$ python -q
>>> import numpy as np
>>> np.set_printoptions(suppress=True, linewidth=120)
>>> def tidy(a):
...     return np.round(a, 3) + 0
... 
>>> M = np.load("sample8.npy")
>>> M
array([[0, 1, 0, 0, 0, 0, 0, 1, 1],
       [1, 0, 1, 1, 0, 0, 0, 0, 1],
       [0, 1, 0, 1, 0, 0, 1, 1, 1],
       [0, 1, 1, 0, 0, 0, 1, 1, 0],
       [0, 0, 0, 0, 0, 1, 0, 0, 1],
       [0, 0, 0, 0, 1, 0, 0, 1, 0],
       [0, 0, 1, 1, 0, 0, 0, 0, 0],
       [1, 0, 1, 1, 0, 1, 0, 0, 0],
       [1, 1, 1, 0, 1, 0, 0, 0, 0]])
>>> tidy(np.linalg.eigvalsh(M).min())
np.float64(-2.556)
>>> M.sum(axis=0)
array([3, 4, 5, 4, 2, 2, 2, 4, 4])
>>> np.argwhere(np.triu(M))
array([[0, 1],
       [0, 7],
       [0, 8],
       [1, 2],
       [1, 3],
       [1, 8],
       [2, 3],
       [2, 6],
       [2, 7],
       [2, 8],
       [3, 6],
       [3, 7],
       [4, 5],
       [4, 8],
       [5, 7]])
>>> Lm = np.diag(M.sum(axis=1)) - M
>>> Lm @ np.ones(9)
array([0., 0., 0., 0., 0., 0., 0., 0., 0.])
>>> tidy(np.linalg.eigvalsh(Lm))
array([0.   , 0.956, 1.758, 2.331, 3.602, 4.115, 4.809, 5.833, 6.596])
>>> (np.linalg.eigvalsh(Lm) < 1e-8).sum()
np.int64(1)
>>> Lm
array([[ 3, -1,  0,  0,  0,  0,  0, -1, -1],
       [-1,  4, -1, -1,  0,  0,  0,  0, -1],
       [ 0, -1,  5, -1,  0,  0, -1, -1, -1],
       [ 0, -1, -1,  4,  0,  0, -1, -1,  0],
       [ 0,  0,  0,  0,  2, -1,  0,  0, -1],
       [ 0,  0,  0,  0, -1,  2,  0, -1,  0],
       [ 0,  0, -1, -1,  0,  0,  2,  0,  0],
       [-1,  0, -1, -1,  0, -1,  0,  4,  0],
       [-1, -1, -1,  0, -1,  0,  0,  0,  4]])
>>> np.linalg.matrix_rank(Lm)
np.int64(8)
>>> rng = np.random.default_rng(89650)
>>> labels = rng.permutation(9)
>>> labels
array([0, 3, 8, 4, 1, 2, 6, 5, 7])
>>> M2 = Lm[labels][:, labels]
>>> np.diag(M2)
array([3, 4, 4, 2, 4, 5, 2, 2, 4])
>>> np.allclose(M2, Lm)
False
>>> tidy(np.sort(np.abs(np.linalg.eigvals(M2))))
array([0.   , 0.956, 1.758, 2.331, 3.602, 4.115, 4.809, 5.833, 6.596])
>>> tidy(np.linalg.det(M2)), tidy(np.linalg.det(Lm[labels]))
(np.float64(0.0), np.float64(0.0))
>>> A = np.loadtxt("test17.csv", delimiter=",")
>>> A
array([[6., 4., 5., 2., 2., 4.],
       [4., 4., 4., 4., 0., 2.],
       [5., 4., 2., 1., 5., 4.],
       [2., 4., 1., 0., 1., 1.],
       [2., 0., 5., 1., 0., 4.],
       [4., 2., 4., 1., 4., 4.]])
>>> # equal to its transpose
>>> u = np.array([0, 1, -2, 1, 1, 0])
>>> M2 = A + np.outer(u, np.eye(6)[0])
>>> M2
array([[6., 4., 5., 2., 2., 4.],
       [5., 4., 4., 4., 0., 2.],
       [3., 4., 2., 1., 5., 4.],
       [3., 4., 1., 0., 1., 1.],
       [3., 0., 5., 1., 0., 4.],
       [4., 2., 4., 1., 4., 4.]])
>>> tidy(np.linalg.det(M2) / np.linalg.det(A)), tidy(1 + np.linalg.solve(A, u)[0])
(np.float64(0.241), np.float64(0.241))
>>> ev, V = np.linalg.eigh(A)
>>> vec = np.array([-3, -1, 0, 3, 3, 2])
>>> (np.sign(V[:, -1].round(6)) == np.sign(V[0, -1].round(6))).astype(int)
array([1, 1, 1, 1, 1, 1])
>>> tidy(np.linalg.norm(A, axis=0))
array([10.05 ,  8.246,  9.327,  4.796,  6.782,  8.307])
>>> tidy(np.linalg.norm(A, axis=1))
array([10.05 ,  8.246,  9.327,  4.796,  6.782,  8.307])
>>> tidy(np.linalg.norm(A, 2))
np.float64(18.381)
>>> tidy(np.linalg.norm(A[0] - A[4]))
np.float64(6.083)
>>> tidy(np.linalg.norm(A[0], 1)), tidy(np.linalg.norm(A[0], np.inf))
(np.float64(23.0), np.float64(6.0))
>>> labels = rng.permutation(6)
>>> M2 = A[:, labels] * rng.choice([-1, 1], 6)
>>> M2
array([[-2.,  2.,  4., -5.,  4.,  6.],
       [-0.,  4.,  2., -4.,  4.,  4.],
       [-5.,  1.,  4., -2.,  4.,  5.],
       [-1.,  0.,  1., -1.,  4.,  2.],
       [-0.,  1.,  4., -5.,  0.,  2.],
       [-4.,  1.,  4., -4.,  2.,  4.]])
>>> Uu, _, VT = np.linalg.svd(A.T @ M2)
>>> tidy(Uu @ VT)
array([[ 0.,  0.,  0.,  0.,  0.,  1.],
       [ 0.,  0.,  0.,  0.,  1.,  0.],
       [ 0.,  0.,  0., -1.,  0.,  0.],
       [ 0.,  1.,  0.,  0.,  0.,  0.],
       [-1.,  0.,  0.,  0.,  0.,  0.],
       [ 0.,  0.,  1.,  0.,  0.,  0.]])
>>> labels = rng.permutation(6)
>>> labels
array([2, 4, 3, 0, 1, 5])
>>> M2 = A[labels][:, labels]
>>> np.trace(M2)
np.float64(16.0)
>>> labels = rng.integers(0, 3, 5)
>>> J = (labels[:, None] == labels) * -3 + np.eye(5)
>>> J
array([[-2., -3., -3.,  0.,  0.],
       [-3., -2., -3.,  0.,  0.],
       [-3., -3., -2.,  0.,  0.],
       [ 0.,  0.,  0., -2., -3.],
       [ 0.,  0.,  0., -3., -2.]])
>>> ev, V = np.linalg.eigh(J)
>>> tidy(ev)
array([-8., -5.,  1.,  1.,  1.])
>>> tidy(ev.sum()), np.trace(J)
(np.float64(-10.0), np.float64(-10.0))
>>> tidy(np.linalg.eigvalsh(J @ J))
array([ 1.,  1.,  1., 25., 64.])
>>> (ev > 1e-8).sum(), (ev < -1e-8).sum()
(np.int64(3), np.int64(2))
>>> tidy(V @ np.diag(ev) @ V.T)
array([[-2., -3., -3.,  0.,  0.],
       [-3., -2., -3.,  0.,  0.],
       [-3., -3., -2.,  0.,  0.],
       [ 0.,  0.,  0., -2., -3.],
       [ 0.,  0.,  0., -3., -2.]])
>>> data = np.loadtxt("a.csv", delimiter=",")
>>> data
array([[  0.334,  -0.526,  20.363,  -1.239, -21.188,  39.3  ,  -0.408, -39.559,  21.408, -39.494,  39.637],
       [  0.85 ,   0.308,  18.9  ,  -1.43 , -19.334,  40.693,   0.511, -39.998,  18.577, -42.594,  39.776],
       [ -0.774,  -1.086,  21.15 ,   0.512, -20.508,  40.309,  -0.268, -39.094,  19.437, -40.325,  38.71 ],
       [  0.751,   0.59 ,  19.813,  -0.399, -19.963,  41.561,  -0.716, -40.813,  19.641, -41.742,  39.839],
       [ -1.782,   0.098,  20.675,  -0.293, -19.274,  40.221,  -1.15 , -41.108,  20.775, -40.14 ,  40.282],
       [  0.878,  -2.779,  19.158,   0.206, -19.645,  40.007,   1.44 , -42.185,  20.939, -38.977,  38.6  ],
       [ -0.355,   0.129,  18.293,  -2.272, -20.863,  40.312,   0.436, -40.287,  19.639, -41.708,  40.49 ],
       [  0.156,  -0.772,  20.837,  -2.049, -19.169,  39.08 ,  -0.614, -40.287,  18.916, -40.91 ,  40.29 ],
       [ -2.255,   1.463,  19.552,  -1.535, -20.018,  40.045,  -1.444, -40.31 ,  19.789, -38.345,  40.192],
       [  1.095,   0.198,  21.696,  -0.036, -19.017,  41.75 ,   0.792, -40.097,  20.286, -38.769,  41.462],
       [ -0.586,   1.61 ,  21.063,   0.945, -20.035,  38.836,   0.075, -39.278,  18.932, -39.405,  42.13 ],
       [  2.116,   0.157,  20.029,   2.615, -19.386,  38.309,   1.047, -40.53 ,  19.658, -39.731,  38.954],
       [ -1.59 ,  -0.478,  21.322,   2.11 , -21.479,  40.45 ,   0.395, -40.006,  21.074, -39.736,  40.314],
       [ -0.777,  -0.153,  18.137,   0.423, -19.117,  40.222,   0.078, -38.273,  19.224, -38.379,  39.361],
       [  1.008,  -0.718,  21.906,  -0.421, -19.605,  39.362,  -0.986, -40.468,  18.153, -39.763,  38.643],
       [  2.575,   1.282,  19.383,   0.604, -20.41 ,  39.868,   0.089, -39.211,  20.632, -39.515,  39.987],
       [ -0.707,   0.124,  20.167,   0.1  , -20.48 ,  41.026,   0.342, -40.349,  19.567, -38.613,  41.058],
       [ -0.256,  -1.472,  19.258,   0.391, -19.849,  39.488,  -1.875, -39.81 ,  18.892, -39.117,  39.24 ],
       [  0.871,  -0.809,  21.143,   0.229, -19.999,  38.466,  -1.005, -40.054,  21.018, -39.77 ,  40.198],
       [  1.327,   0.83 ,  19.187,  -0.376, -19.523,  41.508,   1.354, -40.815,  21.345, -40.634,  40.217],
       [  0.098,   0.114,  19.334,   0.053, -18.208,  40.869,   0.307, -39.093,  17.777, -40.228,  38.73 ],
       [ -1.879,  -0.456,  19.869,   0.346, -20.161,  40.751,   2.067, -39.846,  21.042, -39.846,  41.319],
       [ -0.014,  -0.385,  20.95 ,   1.39 , -21.547,  40.249,  -0.762, -40.177,  18.856, -42.417,  40.914],
       [  0.061,   0.703,  18.002,  -0.024, -19.326,  39.761,  -1.013, -39.574,  18.794, -40.399,  41.957],
       [ -0.059,  -0.312,  19.678,   1.339, -20.73 ,  39.818,   1.827, -41.174,  20.189, -39.415,  39.127],
       [  0.125,   0.486,  17.656,  -0.771, -20.439,  40.96 ,  -0.768, -40.696,  19.89 , -38.784,  38.006],
       [ -1.028,  -0.075,  20.862,  -0.673, -19.367,  41.775,   1.64 , -40.117,  21.379, -38.829,  39.18 ],
       [ -0.837,  -1.329,  20.362,  -0.585, -21.342,  41.094,  -0.242, -40.02 ,  19.651, -39.224,  39.897],
       [ -0.18 ,  -0.37 ,  21.657,   2.071, -19.508,  40.619,  -0.842, -38.857,  21.372, -40.965,  40.125],
       [ -0.662,  -0.785,  20.395,  -0.878, -19.52 ,  39.664,  -0.605, -40.52 ,  20.64 , -40.138,  40.728],
       [ -0.372,   0.03 ,  20.717,   0.514, -20.038,  40.226,   0.686, -40.356,  19.376, -41.121,  39.639],
       [ -0.952,  -0.252,  19.915,   0.414, -20.749,  38.571,   1.773, -40.232,  18.411, -39.682,  40.605],
       [  0.626,   1.496,  19.9  ,  -0.562, -20.836,  42.633,  -0.082, -41.412,  18.204, -39.901,  39.084],
       [ -1.656,  -0.95 ,  20.147,  -0.465, -20.729,  39.844,  -0.882, -42.734,  20.669, -40.75 ,  40.552],
       [  0.636,  -0.106,  19.513,  -1.687, -20.619,  39.621,  -0.087, -41.545,  19.247, -41.783,  40.414],
       [  0.543,   0.695,  19.041,  -0.168, -20.928,  39.853,   0.503, -39.643,  18.187, -41.335,  40.047],
       [  0.727,  -0.873,  18.969,  -1.164, -19.916,  41.498,  -0.463, -40.74 ,  20.8  , -40.724,  41.613],
       [  1.32 ,   0.795,  20.29 ,  -2.282, -18.427,  39.507,   0.472, -38.942,  21.817, -40.478,  40.602],
       [  1.284,   0.257,  20.568,  -0.465, -20.853,  40.212,  -0.651, -40.561,  19.575, -39.948,  39.44 ]])
>>> Ac = (data - data.mean(axis=0)) / data.std(axis=0)
>>> tidy(Ac.std(axis=0))
array([1., 1., 1., 1., 1., 1., 1., 1., 1., 1., 1.])
>>> c = np.linalg.lstsq(np.delete(Ac, 5, axis=1), Ac[:, 5])[0]
>>> np.abs(c).argmax()
np.int64(1)
>>> tidy(c)
array([-0.162,  0.267, -0.043, -0.118,  0.007,  0.128, -0.12 ,  0.145, -0.066, -0.177])
